$ python3 -q
>>> import numpy as np
>>> np.set_printoptions(precision=3, suppress=True, linewidth=200, legacy="1.25")
>>> feats = np.loadtxt("x.csv", delimiter=",")
>>> feats
array([[1.366, 0.432, 1.046, 0.102],
       [0.432, 1.647, 1.223, 0.642],
       [1.046, 1.223, 3.987, 0.254],
       [0.102, 0.642, 0.254, 3.   ]])
>>> x0 = np.array([-4, 3, 4, -1])
>>> feats @ (2 * x0)
array([-0.172, 14.926, 30.358, -0.932])
>>> feats @ x0
array([-0.086,  7.463, 15.179, -0.466])
>>> print(feats @ np.ones(4))
[2.946 3.944 6.51  3.998]
>>> print(np.linalg.norm(feats @ x0) <= np.linalg.norm(feats, 2) * np.linalg.norm(x0) + 1e-9)
True
>>> (feats @ x0).argmax()
2
>>> ev, evecs = np.linalg.eig(feats)
>>> np.sort(np.linalg.eigvals(np.linalg.inv(feats)))
array([0.2  , 0.333, 1.   , 1.   ])
>>> np.round(feats @ evecs[:, 0] - ev[0] * evecs[:, 0], 3) + 0
array([0., 0., 0., 0.])
>>> E = np.load("dump.npy")
>>> E
array([[ 0,  4,  5,  2],
       [ 4,  9,  9,  4],
       [ 8, 12, 13,  5],
       [13, 12, 15,  5],
       [18, 12, 16,  9],
       [23, 14, 16,  9],
       [24, 18, 16, 14],
       [29, 19, 17, 14],
       [30, 24, 22, 19],
       [34, 26, 27, 23],
       [36, 26, 27, 26],
       [37, 28, 31, 31],
       [42, 32, 32, 33],
       [42, 32, 35, 33],
       [46, 37, 35, 38],
       [50, 38, 35, 39],
       [55, 40, 39, 41],
       [55, 45, 42, 46],
       [60, 50, 47, 46],
       [64, 51, 50, 48]])
>>> Xc = E - E.mean(axis=0)
>>> Uu, sig, Vt = np.linalg.svd(Xc, full_matrices=False)
>>> np.searchsorted(np.cumsum(sig ** 2) / (sig ** 2).sum(), 0.9) + 1
1
>>> Vt[0] * np.sign(Vt[0, np.abs(Vt[0]).argmax()])
array([0.604, 0.451, 0.415, 0.509])
>>> print(np.linalg.matrix_rank(Xc))
4
>>> sig
array([134.398,  11.994,   8.412,   5.94 ])
>>> (np.sign(Uu[:, 0]) == np.sign(Uu[0, 0])).astype(int)
array([1, 1, 1, 1, 1, 1, 1, 1, 1, 1, 0, 0, 0, 0, 0, 0, 0, 0, 0, 0])
